>>> import numpy as np
>>> import numpy.linalg as la
>>> np.set_printoptions(precision=3, suppress=True, linewidth=100, sign=" ")
>>> def rnd(a):
...     return np.round(a, 3) + 0
... 
>>> X = np.load("out19.npy")
>>> X
array([[ 0.,  0.,  3.,  3.,  3.,  2.,  1.,  0.,  2.],
       [ 3.,  2.,  2.,  1., -3.,  2., -1., -2., -3.],
       [ 3.,  3.,  3.,  0.,  2.,  3.,  1.,  2., -2.],
       [ 3.,  1.,  1.,  3.,  0., -2., -3., -3., -1.],
       [ 0.,  0.,  0.,  0.,  3., -1.,  3.,  1.,  2.],
       [ 0.,  0.,  0.,  0.,  5.,  0., -5., -4.,  4.],
       [ 0.,  0.,  0.,  0.,  1.,  5., -3.,  0.,  4.],
       [ 0.,  0.,  0.,  0.,  0.,  1.,  0.,  4., -1.],
       [ 0.,  0.,  0.,  0.,  1., -5.,  0.,  3., -5.]])
>>> x = np.array([1, 2, 0, 0, 2, -2, -2, 0, -2])
>>> rhs = X @ x
>>> b, lr = np.zeros(9), 1 / la.norm(X, 2) ** 2
>>> for i in range(30):
...     b -= lr * X.T @ (X @ b - rhs)
...     if i % 10 == 0: print(i, round(la.norm(X @ b - rhs), 3))
... 
0 18.938
10 1.995
20 0.73
>>> rnd(la.cond(X))
np.float64(523.739)
>>> rnd(b)
array([ 1.436,  1.113,  0.367, -0.263,  1.994, -1.993, -2.02 ,  0.018, -2.013])
>>> data = np.load("test14.npy")
>>> data
array([[ 2.,  2.,  3.,  0.,  0.,  0.,  0.,  0.,  0.,  0.,  0.,  0.],
       [ 1.,  0.,  2.,  0.,  0.,  0.,  0.,  0.,  0.,  0.,  0.,  0.],
       [-2., -2.,  3.,  0.,  0.,  0.,  0.,  0.,  0.,  0.,  0.,  0.],
       [ 0.,  0.,  0., -2., -2., -2.,  0., -2.,  0.,  3.,  3., -3.],
       [ 0.,  0.,  0.,  2.,  3.,  2., -2., -3.,  3.,  3.,  0., -3.],
       [ 0.,  0.,  0.,  2.,  2., -1., -3., -1., -2.,  1.,  1.,  3.],
       [ 0.,  0.,  0.,  3.,  2., -2.,  2.,  2., -2.,  0., -2.,  2.],
       [ 0.,  0.,  0., -2., -3.,  3., -1.,  0.,  1., -1.,  0.,  3.],
       [ 0.,  0.,  0.,  0.,  1.,  3., -1., -2.,  0.,  3., -3.,  1.],
       [ 0.,  0.,  0., -3.,  0.,  1., -3., -2.,  3., -1.,  3., -3.],
       [ 0.,  0.,  0., -1., -1., -2., -3., -2.,  3., -1., -1.,  0.],
       [ 0.,  0.,  0.,  3.,  2.,  3., -1., -3.,  2.,  1., -3., -3.]])
>>> # 2 blocks once reordered
>>> Q, vecs = la.qr(data[:, :11])[0], la.qr(data[:, 11:])[0]
>>> sigma = la.svd(Q.T @ vecs, compute_uv=False)
>>> rnd(np.degrees(np.arccos(sigma.clip(0, 1))))
array([ 3.39])
>>> rnd(la.norm(Q @ Q.T - vecs @ vecs.T, 2))
np.float64(1.0)
>>> rnd(data.mean(axis=0))
array([ 0.083,  0.   ,  0.667,  0.167,  0.333,  0.417, -1.   , -1.083,  0.667,  0.667, -0.167,
       -0.25 ])
>>> data.sum(axis=0)
array([  1.,   0.,   8.,   2.,   4.,   5., -12., -13.,   8.,   8.,  -2.,  -3.])
>>> data.shape
(12, 12)
>>> la.matrix_rank(data)
np.int64(12)
>>> np.unravel_index(np.abs(data).argmax(), data.shape)
(np.int64(0), np.int64(2))
>>> data.sum(axis=1)
array([ 7.,  3., -1., -5.,  5.,  2.,  5.,  0.,  2., -5., -8.,  1.])
>>> np.count_nonzero(data)
np.int64(79)
>>> rnd(la.svd(data, compute_uv=False))
array([ 11.764,  10.106,   7.191,   5.912,   5.123,   4.737,   4.02 ,   3.906,   1.882,   1.658,
         0.63 ,   0.138])
>>> np.diff(data, axis=0)
array([[-1., -2., -1.,  0.,  0.,  0.,  0.,  0.,  0.,  0.,  0.,  0.],
       [-3., -2.,  1.,  0.,  0.,  0.,  0.,  0.,  0.,  0.,  0.,  0.],
       [ 2.,  2., -3., -2., -2., -2.,  0., -2.,  0.,  3.,  3., -3.],
       [ 0.,  0.,  0.,  4.,  5.,  4., -2., -1.,  3.,  0., -3.,  0.],
       [ 0.,  0.,  0.,  0., -1., -3., -1.,  2., -5., -2.,  1.,  6.],
       [ 0.,  0.,  0.,  1.,  0., -1.,  5.,  3.,  0., -1., -3., -1.],
       [ 0.,  0.,  0., -5., -5.,  5., -3., -2.,  3., -1.,  2.,  1.],
       [ 0.,  0.,  0.,  2.,  4.,  0.,  0., -2., -1.,  4., -3., -2.],
       [ 0.,  0.,  0., -3., -1., -2., -2.,  0.,  3., -4.,  6., -4.],
       [ 0.,  0.,  0.,  2., -1., -3.,  0.,  0.,  0.,  0., -4.,  3.],
       [ 0.,  0.,  0.,  4.,  3.,  5.,  2., -1., -1.,  2., -2., -3.]])
